% ipython --no-banner

In [1]: import numpy as np

In [2]: np.set_printoptions(precision=2, suppress=True, linewidth=140)

In [3]: rnd = lambda a: np.round(a, 2) + 0

In [4]: J = np.load("sample7.npy")

In [5]: J
Out[5]: 
array([[-22.43,  -7.21,   3.94,  50.68,  -1.45,  -2.52,  -3.19,  -2.34,   3.17,  37.59,  -6.12],
       [  6.83,  -4.52,  21.6 ,  -5.87,   1.14,  -4.19,  -1.36,  -1.74, -16.23, -12.57, -18.46],
       [  3.28,  -9.62,  -2.21, -16.44,  -7.87,   3.94,   2.79, -34.77,   2.63,  17.39, -34.02],
       [-16.64, -25.67, -23.61,  10.85,  -0.15,  -3.4 ,   5.93,  -3.78, -10.  , -15.17,   2.3 ],
       [  1.36,  -0.18,  14.85,  -4.13,  -7.16,  -2.59,  11.85,   0.27,  -0.88,  31.4 , -15.9 ],
       [  2.95,  -5.54,   3.44, -10.18,  -1.64, -11.87,  16.06, -17.34,  -5.17, -33.96,  35.03],
       [ 17.  ,  -3.99,  -5.86,   9.5 ,  10.84,  11.7 , -21.  ,   6.35,  -3.5 , -25.64, -33.01],
       [ -1.35,   9.32,  24.14,   9.2 ,   8.73,  -0.11,   9.5 ,   6.12,   2.1 ,   0.57,   5.53],
       [  9.04,   4.05, -13.43,   5.43, -20.06,  -8.8 ,   8.33,   5.48,  14.49, -35.31,   9.05],
       [ -0.79,   3.62, -11.09,   0.18,  21.94,   2.87,   0.79,   9.37,  -0.09,  28.56, -17.92],
       [  9.78,   1.94,   0.03,  -7.04,   6.97,  12.77, -16.6 ,  -7.23,   6.73,  -6.51,   2.26],
       [ -5.93,  -5.89,  23.95,  10.89,   4.19,  -6.33,   8.73,  23.7 , -12.65, -21.76,  14.05],
       [ -6.05,   6.72, -15.33,   2.76,   2.5 , -18.57,  -7.26,  13.45,  -3.73,   1.31,   8.86],
       [  7.65,  -0.11,  16.25,   4.87, -18.21,   9.5 ,  -3.9 ,  13.62, -12.04,  -8.68,  -9.08],
       [  4.22,  -6.93,  -0.8 ,   3.4 ,  19.83,   0.99,  15.94,  -3.3 ,  -2.95, -30.18,  38.61],
       [ -5.51,  -9.73,  -8.32, -13.91,  -8.51,  -2.27,   5.83,   1.48,   2.83,  -5.13,  -7.21],
       [ -3.97,  -2.35,  27.73, -12.22,   1.53,  -3.82,  -5.7 ,   5.12,  -5.72, -30.84,  -8.81],
       [ -4.5 ,  16.53,   4.21,   3.04,  23.04,  -1.47, -13.65,  27.01,   3.06,  10.88,  -8.16],
       [ 12.47,  13.06,  27.56, -43.18,  34.48,  -4.56,  -1.58,  10.68,  -8.91,  32.72,  38.3 ],
       [ -4.64,   2.71,  15.83,  -3.11,   1.83,   2.15,   6.81,  -7.9 ,   8.17,   3.86,  -2.65],
       [  3.07,  31.1 ,   6.53,   2.12,   7.08,   7.15,   6.4 ,   7.45,  -4.66, -11.55,  36.77],
       [ -9.59,  -0.34, -11.15,  -6.38, -13.38,  -4.55, -19.17, -15.67,  17.15, -30.49,  -8.87],
       [ -5.91, -19.82,   1.82, -46.34,  -1.13,   0.4 ,  -8.33,  13.69,   5.42,  -1.4 ,  -1.75],
       [-15.31,   2.46,  -6.05,  17.24,   2.46,  -4.94,   3.5 ,  20.78, -10.61,  22.48,  10.37],
       [ -5.  ,   1.28, -12.78,   4.48, -14.33,   3.85,  -1.47,  -2.  , -21.19, -33.01,  -5.32],
       [ 15.89,  12.56,  -5.08,  -5.65,   1.1 ,  -1.22, -16.12,   3.8 ,  -1.04,  -3.19,   9.89],
       [-17.67,   4.62,  26.35,   5.6 ,  -3.76,  -1.11,  -2.82,  -9.69,  -0.12,  37.49,   8.23],
       [ 24.74,  -8.98, -13.88,  15.17,  12.98, -11.04, -10.17,   2.31, -18.99, -22.18,  10.85],
       [ -2.84,   2.35, -10.94,   0.49,   0.48,   3.  ,  -6.2 ,  10.33,  -3.07,   5.24,   1.96],
       [-13.7 ,   0.49,  -4.27,   5.46,   1.65,   0.16,  -2.99,   3.26,  -3.19,  -5.92,   3.04],
       [  6.33,   1.74,  21.59, -17.24,   8.29,   2.23, -15.89,  -0.63,  -2.25,  15.65, -16.01],
       [-10.23,   1.67,  15.79,  -2.73,  10.59,   0.32,   2.3 ,  20.85,   2.98,   0.47, -13.38],
       [ -1.01,  -7.78, -17.1 ,   1.94, -11.1 ,  -4.11,   2.95,  -3.45, -13.27,   5.72, -55.75],
       [-21.65, -11.08,  -1.32,  16.43, -18.66,   4.62,  11.58,   0.37,  -0.7 ,  -3.97, -45.45],
       [ -3.63,  -8.06,  12.55,  15.72,   8.4 ,  -2.07,   0.94,   7.43,   4.  ,   4.27, -23.62],
       [-12.01,  -3.78,  -8.91,  43.84, -23.53,  -0.98, -15.05,   8.65,   4.15,  -9.5 , -24.83],
       [  9.85,   1.87,  18.77,  28.21,   7.48,  10.47, -11.18,  17.85,  -2.14,  17.28,  -3.79]])

In [6]: z = J[:, 2] > np.median(J[:, 2])

In [7]: f = J[z].mean(axis=0) - J[~z].mean(axis=0)

In [8]: rnd(f)
Out[8]: array([-0.28,  4.37, 25.  , -5.43,  6.57,  0.37,  2.79,  5.53,  0.01, 11.63,  7.68])

In [9]: ((J - J.mean(axis=0)) @ f > 0).astype(int)
Out[9]: array([1, 1, 0, 0, 1, 0, 0, 1, 0, 1, 0, 1, 0, 1, 0, 0, 1, 1, 1, 1, 1, 0, 1, 1, 0, 0, 1, 0, 0, 0, 1, 1, 0, 0, 1, 0, 1])

In [10]: rng = np.random.default_rng(11)

In [11]: z = rng.permutation(11)

In [12]: other = J[:, z] * rng.choice([-1, 1], 11)

In [13]: other
Out[13]: 
array([[ -3.19,  37.59,   3.94,  -7.21,   3.17,   1.45,   2.52,  -6.12, -50.68,  -2.34, -22.43],
       [ -1.36, -12.57,  21.6 ,  -4.52, -16.23,  -1.14,   4.19, -18.46,   5.87,  -1.74,   6.83],
       [  2.79,  17.39,  -2.21,  -9.62,   2.63,   7.87,  -3.94, -34.02,  16.44, -34.77,   3.28],
       [  5.93, -15.17, -23.61, -25.67, -10.  ,   0.15,   3.4 ,   2.3 , -10.85,  -3.78, -16.64],
       [ 11.85,  31.4 ,  14.85,  -0.18,  -0.88,   7.16,   2.59, -15.9 ,   4.13,   0.27,   1.36],
       [ 16.06, -33.96,   3.44,  -5.54,  -5.17,   1.64,  11.87,  35.03,  10.18, -17.34,   2.95],
       [-21.  , -25.64,  -5.86,  -3.99,  -3.5 , -10.84, -11.7 , -33.01,  -9.5 ,   6.35,  17.  ],
       [  9.5 ,   0.57,  24.14,   9.32,   2.1 ,  -8.73,   0.11,   5.53,  -9.2 ,   6.12,  -1.35],
       [  8.33, -35.31, -13.43,   4.05,  14.49,  20.06,   8.8 ,   9.05,  -5.43,   5.48,   9.04],
       [  0.79,  28.56, -11.09,   3.62,  -0.09, -21.94,  -2.87, -17.92,  -0.18,   9.37,  -0.79],
       [-16.6 ,  -6.51,   0.03,   1.94,   6.73,  -6.97, -12.77,   2.26,   7.04,  -7.23,   9.78],
       [  8.73, -21.76,  23.95,  -5.89, -12.65,  -4.19,   6.33,  14.05, -10.89,  23.7 ,  -5.93],
       [ -7.26,   1.31, -15.33,   6.72,  -3.73,  -2.5 ,  18.57,   8.86,  -2.76,  13.45,  -6.05],
       [ -3.9 ,  -8.68,  16.25,  -0.11, -12.04,  18.21,  -9.5 ,  -9.08,  -4.87,  13.62,   7.65],
       [ 15.94, -30.18,  -0.8 ,  -6.93,  -2.95, -19.83,  -0.99,  38.61,  -3.4 ,  -3.3 ,   4.22],
       [  5.83,  -5.13,  -8.32,  -9.73,   2.83,   8.51,   2.27,  -7.21,  13.91,   1.48,  -5.51],
       [ -5.7 , -30.84,  27.73,  -2.35,  -5.72,  -1.53,   3.82,  -8.81,  12.22,   5.12,  -3.97],
       [-13.65,  10.88,   4.21,  16.53,   3.06, -23.04,   1.47,  -8.16,  -3.04,  27.01,  -4.5 ],
       [ -1.58,  32.72,  27.56,  13.06,  -8.91, -34.48,   4.56,  38.3 ,  43.18,  10.68,  12.47],
       [  6.81,   3.86,  15.83,   2.71,   8.17,  -1.83,  -2.15,  -2.65,   3.11,  -7.9 ,  -4.64],
       [  6.4 , -11.55,   6.53,  31.1 ,  -4.66,  -7.08,  -7.15,  36.77,  -2.12,   7.45,   3.07],
       [-19.17, -30.49, -11.15,  -0.34,  17.15,  13.38,   4.55,  -8.87,   6.38, -15.67,  -9.59],
       [ -8.33,  -1.4 ,   1.82, -19.82,   5.42,   1.13,  -0.4 ,  -1.75,  46.34,  13.69,  -5.91],
       [  3.5 ,  22.48,  -6.05,   2.46, -10.61,  -2.46,   4.94,  10.37, -17.24,  20.78, -15.31],
       [ -1.47, -33.01, -12.78,   1.28, -21.19,  14.33,  -3.85,  -5.32,  -4.48,  -2.  ,  -5.  ],
       [-16.12,  -3.19,  -5.08,  12.56,  -1.04,  -1.1 ,   1.22,   9.89,   5.65,   3.8 ,  15.89],
       [ -2.82,  37.49,  26.35,   4.62,  -0.12,   3.76,   1.11,   8.23,  -5.6 ,  -9.69, -17.67],
       [-10.17, -22.18, -13.88,  -8.98, -18.99, -12.98,  11.04,  10.85, -15.17,   2.31,  24.74],
       [ -6.2 ,   5.24, -10.94,   2.35,  -3.07,  -0.48,  -3.  ,   1.96,  -0.49,  10.33,  -2.84],
       [ -2.99,  -5.92,  -4.27,   0.49,  -3.19,  -1.65,  -0.16,   3.04,  -5.46,   3.26, -13.7 ],
       [-15.89,  15.65,  21.59,   1.74,  -2.25,  -8.29,  -2.23, -16.01,  17.24,  -0.63,   6.33],
       [  2.3 ,   0.47,  15.79,   1.67,   2.98, -10.59,  -0.32, -13.38,   2.73,  20.85, -10.23],
       [  2.95,   5.72, -17.1 ,  -7.78, -13.27,  11.1 ,   4.11, -55.75,  -1.94,  -3.45,  -1.01],
       [ 11.58,  -3.97,  -1.32, -11.08,  -0.7 ,  18.66,  -4.62, -45.45, -16.43,   0.37, -21.65],
       [  0.94,   4.27,  12.55,  -8.06,   4.  ,  -8.4 ,   2.07, -23.62, -15.72,   7.43,  -3.63],
       [-15.05,  -9.5 ,  -8.91,  -3.78,   4.15,  23.53,   0.98, -24.83, -43.84,   8.65, -12.01],
       [-11.18,  17.28,  18.77,   1.87,  -2.14,  -7.48, -10.47,  -3.79, -28.21,  17.85,   9.85]])

In [14]: left, _, VT = np.linalg.svd(J.T @ other)

In [15]: z
Out[15]: array([ 6,  9,  2,  1,  8,  4,  5, 10,  3,  7,  0])

In [16]: rnd(np.linalg.lstsq(J, other)[0])
Out[16]: 
array([[ 0.,  0.,  0.,  0.,  0.,  0.,  0.,  0.,  0.,  0.,  1.],
       [ 0.,  0.,  0.,  1.,  0.,  0.,  0.,  0.,  0.,  0.,  0.],
       [ 0.,  0.,  1.,  0.,  0.,  0.,  0.,  0.,  0.,  0.,  0.],
       [ 0.,  0.,  0.,  0.,  0.,  0.,  0.,  0., -1.,  0.,  0.],
       [ 0.,  0.,  0.,  0.,  0., -1.,  0.,  0.,  0.,  0.,  0.],
       [ 0.,  0.,  0.,  0.,  0.,  0., -1.,  0.,  0.,  0.,  0.],
       [ 1.,  0.,  0.,  0.,  0.,  0.,  0.,  0.,  0.,  0.,  0.],
       [ 0.,  0.,  0.,  0.,  0.,  0.,  0.,  0.,  0.,  1.,  0.],
       [ 0.,  0.,  0.,  0.,  1.,  0.,  0.,  0.,  0.,  0.,  0.],
       [ 0.,  1.,  0.,  0.,  0.,  0.,  0.,  0.,  0.,  0.,  0.],
       [ 0.,  0.,  0.,  0.,  0.,  0.,  0.,  1.,  0.,  0.,  0.]])

In [17]: rnd(left @ VT)
Out[17]: 
array([[ 0.,  0.,  0.,  0.,  0.,  0.,  0.,  0.,  0.,  0.,  1.],
       [ 0.,  0.,  0.,  1.,  0.,  0.,  0.,  0.,  0.,  0.,  0.],
       [ 0.,  0.,  1.,  0.,  0.,  0.,  0.,  0.,  0.,  0.,  0.],
       [ 0.,  0.,  0.,  0.,  0.,  0.,  0.,  0., -1.,  0.,  0.],
       [ 0.,  0.,  0.,  0.,  0., -1.,  0.,  0.,  0.,  0.,  0.],
       [ 0.,  0.,  0.,  0.,  0.,  0., -1.,  0.,  0.,  0.,  0.],
       [ 1.,  0.,  0.,  0.,  0.,  0.,  0.,  0.,  0.,  0.,  0.],
       [ 0.,  0.,  0.,  0.,  0.,  0.,  0.,  0.,  0.,  1.,  0.],
       [ 0.,  0.,  0.,  0.,  1.,  0.,  0.,  0.,  0.,  0.,  0.],
       [ 0.,  1.,  0.,  0.,  0.,  0.,  0.,  0.,  0.,  0.,  0.],
       [ 0.,  0.,  0.,  0.,  0.,  0.,  0.,  1.,  0.,  0.,  0.]])
